>>> import numpy as np
>>> import numpy.linalg as la
>>> np.set_printoptions(precision=3, suppress=True, linewidth=120, sign=" ")
>>> rnd = lambda a: np.round(a, 3) + 0
>>> B = np.array([[3, 3], [0, 0]])
>>> cent = np.array([[3, 1, 1], [0, 2, 2], [1, 2, 2]])
>>> m1 = np.kron(B, cent)
>>> m1
array([[ 9,  3,  3,  9,  3,  3],
       [ 0,  6,  6,  0,  6,  6],
       [ 3,  6,  6,  3,  6,  6],
       [ 0,  0,  0,  0,  0,  0],
       [ 0,  0,  0,  0,  0,  0],
       [ 0,  0,  0,  0,  0,  0]])
>>> [round(float(x), 3) for x in la.svd(m1, compute_uv=False)[:3]]
[19.956, 10.284, 0.0]
>>> la.cond(m1) > 100
np.True_
>>> rnd(la.norm(m1, 2) / la.norm(m1))
np.float64(0.889)
>>> la.matrix_rank(m1, rtol=0.1)
np.int64(2)
>>> rng = np.random.default_rng(986)
>>> idx = rng.permutation(6)
>>> idx
array([ 2,  5,  0,  3,  1,  4])
>>> B = m1[idx][:, idx]
>>> rnd(np.sort(np.abs(la.eigvals(B))))
array([  0.   ,   0.   ,   0.   ,   0.   ,   7.146,  13.854])
>>> B
array([[ 6,  6,  3,  3,  6,  6],
       [ 0,  0,  0,  0,  0,  0],
       [ 3,  3,  9,  9,  3,  3],
       [ 0,  0,  0,  0,  0,  0],
       [ 6,  6,  0,  0,  6,  6],
       [ 0,  0,  0,  0,  0,  0]])
>>> np.trace(B)
np.int64(21)
>>> np.allclose(B, m1)
False
>>> np.diag(B)
array([ 6,  0,  9,  0,  6,  0])
>>> arr = np.load("data.npy")
>>> arr
array([[ 2,  0,  0,  0],
       [ 0,  1,  0,  0],
       [ 0,  0,  2,  0],
       [ 0,  0,  0,  1]])
>>> rnd(la.svd(arr, compute_uv=False))
array([ 2.,  2.,  1.,  1.])
>>> arr @ arr.T
array([[ 4,  0,  0,  0],
       [ 0,  1,  0,  0],
       [ 0,  0,  4,  0],
       [ 0,  0,  0,  1]])
>>> rnd(la.norm(arr, axis=0))
array([ 2.,  1.,  2.,  1.])
>>> arr.T @ arr
array([[ 4,  0,  0,  0],
       [ 0,  1,  0,  0],
       [ 0,  0,  4,  0],
       [ 0,  0,  0,  1]])
>>> W0 = np.diag(20 * np.array([-2, -1, 0])) + np.array([[-8, -1, 6], [-5, 6, 3], [-9, 3, 9]])
>>> W0
array([[-48,  -1,   6],
       [ -5, -14,   3],
       [ -9,   3,   9]])
>>> B = la.inv(W0)
>>> rnd(la.det(W0) * la.det(B))
np.float64(1.0)
>>> Uu, s, VT = la.svd(W0, full_matrices=False)
>>> (s > 1e-8).sum()
np.int64(3)
>>> rnd(s)
array([ 49.766,  14.228,   7.931])
>>> rnd(np.sqrt((s ** 2).sum())), rnd(la.norm(W0))
(np.float64(52.364), np.float64(52.364))
>>> rnd(Uu.T @ Uu)
array([[ 1.,  0.,  0.],
       [ 0.,  1.,  0.],
       [ 0.,  0.,  1.]])
>>> np.abs(Uu[:, 0]).round(6).argmax()
np.int64(0)
>>> def softmax(z):
...     e = np.exp(z - z.max(axis=-1, keepdims=True))
...     return e / e.sum(axis=-1, keepdims=True)
... 
>>> rnd(softmax(W0[1]))
array([ 0.,  0.,  1.])
>>> rnd(softmax(W0[1] + -3))
array([ 0.,  0.,  1.])
>>> rnd(softmax(10 * W0[1]))
array([ 0.,  0.,  1.])
>>> scores = W0 @ W0.T / np.sqrt(3)
>>> softmax(scores).round(6).argmax(axis=1)
array([ 0,  0,  0])
>>> hat = np.triu(np.array([[4, 2, -2], [4, -2, -4], [4, -1, 5]]), 1) + np.eye(3)
>>> B = hat @ W0 @ la.inv(hat)
>>> np.trace(B), np.trace(W0)
(np.float64(-53.0), np.int64(-53))
>>> rnd(la.det(B))
np.float64(5616.0)
>>> la.matrix_rank(B)
np.int64(3)
>>> hat @ W0 - W0 @ hat
array([[   8.,   62., -112.],
       [  36.,   -2., -102.],
       [   0.,   18.,   -6.]])
>>> rnd(la.norm(W0, "nuc"))
np.float64(71.925)
>>> rnd(la.norm(W0, axis=0))
array([ 49.092,  14.353,  11.225])
>>> rnd(la.norm(W0[0], 1)), rnd(la.norm(W0[0], np.inf))
(np.float64(55.0), np.float64(48.0))
>>> A = np.load("out14.npy")
>>> A
array([[ 1,  0,  0,  0],
       [-2,  1,  0,  0],
       [-1, -1,  1,  0],
       [ 2,  0, -2,  1]])
>>> w, vecs = la.eig(A)
>>> np.prod(w)
np.float64(1.0)
>>> w
array([ 1.,  1.,  1.,  1.])
>>> np.diff(A, axis=0)
array([[-3,  1,  0,  0],
       [ 1, -2,  1,  0],
       [ 3,  1, -3,  1]])
>>> np.abs(A).max()
np.int64(2)
>>> np.unravel_index(np.abs(A).argmax(), A.shape)
(np.int64(1), np.int64(0))
>>> A.shape
(4, 4)
>>> rnd(la.svd(A, compute_uv=False))
array([ 3.701,  1.847,  0.931,  0.157])
>>> rnd(np.sort(la.eigvals(A)))
array([ 1.,  1.,  1.,  1.])
>>> np.prod(np.diag(A)), rnd(la.det(A))
(np.int64(1), np.float64(1.0))
>>> la.matrix_power(A - np.diag(np.diag(A)), 4)
array([[ 0,  0,  0,  0],
       [ 0,  0,  0,  0],
       [ 0,  0,  0,  0],
       [ 0,  0,  0,  0]])
>>> [int(la.matrix_rank(la.matrix_power(A, p))) for p in range(1, 5)]
[4, 4, 4, 4]
>>> mat = np.loadtxt("run8.csv", delimiter=",")
>>> mat
array([[ 3.372, -1.882,  3.362],
       [ 8.477,  5.167, -3.874],
       [ 3.216, -5.146,  5.694],
       [ 1.584,  0.829,  2.31 ],
       [ 3.204,  4.488, -0.971],
       [-0.776,  2.888,  1.974],
       [ 6.73 ,  3.856, -2.161],
       [ 4.483,  2.61 , -0.261],
       [ 6.229, -1.948,  2.089],
       [ 4.25 ,  1.073,  0.911],
       [ 6.981,  3.915, -2.317],
       [ 5.223, -6.555,  5.743],
       [ 0.478, -2.412,  5.064],
       [ 2.94 ,  3.553, -0.202],
       [ 2.262, -0.084,  2.63 ],
       [-0.152,  7.026, -1.179],
       [ 6.835,  0.726, -0.042],
       [ 4.515, -0.619,  1.96 ],
       [ 2.039,  6.893, -2.098],
       [ 1.978, -5.839,  6.745],
       [ 2.725,  1.152,  1.56 ],
       [-1.23 , -1.487,  5.213],
       [ 2.816,  0.213,  2.168],
       [-1.312,  1.693,  3.049]])
>>> Xs = mat - mat.mean(axis=0)
>>> vecs = la.svd(Xs)[2][:2]
>>> B = Xs - Xs @ vecs.T @ vecs
>>> rnd(B.std(axis=0))
array([ 0.,  0.,  0.])
>>> rnd(np.cov(Xs @ vecs.T, rowvar=False))
array([[ 21.247,   0.   ],
       [  0.   ,   7.792]])
>>> dist = la.norm(mat[:, None] - mat[None], axis=-1)
>>> dist.mean(axis=1).argmax()
np.int64(11)
>>> rnd(dist[:5, :5])
array([[  0.   ,  11.319,   4.015,   3.414,   7.706],
       [ 11.319,   0.   ,  15.019,  10.226,   6.057],
       [  4.015,  15.019,   0.   ,   7.058,  11.715],
       [  3.414,  10.226,   7.058,   0.   ,   5.175],
       [  7.706,   6.057,  11.715,   5.175,   0.   ]])
>>> dist.shape
(24, 24)
>>> np.flatnonzero(dist[5] < dist.mean() / 2)
array([  3,   5,  23])
>>> (dist + 1e9 * np.eye(24)).round(6).argmin(axis=1)
array([ 17,  10,  19,  14,  13,  23,  10,  13,  17,  20,   6,   2,  21,   4,  22,  18,   9,  22,  15,   2,  22,  12,
        14,   5])
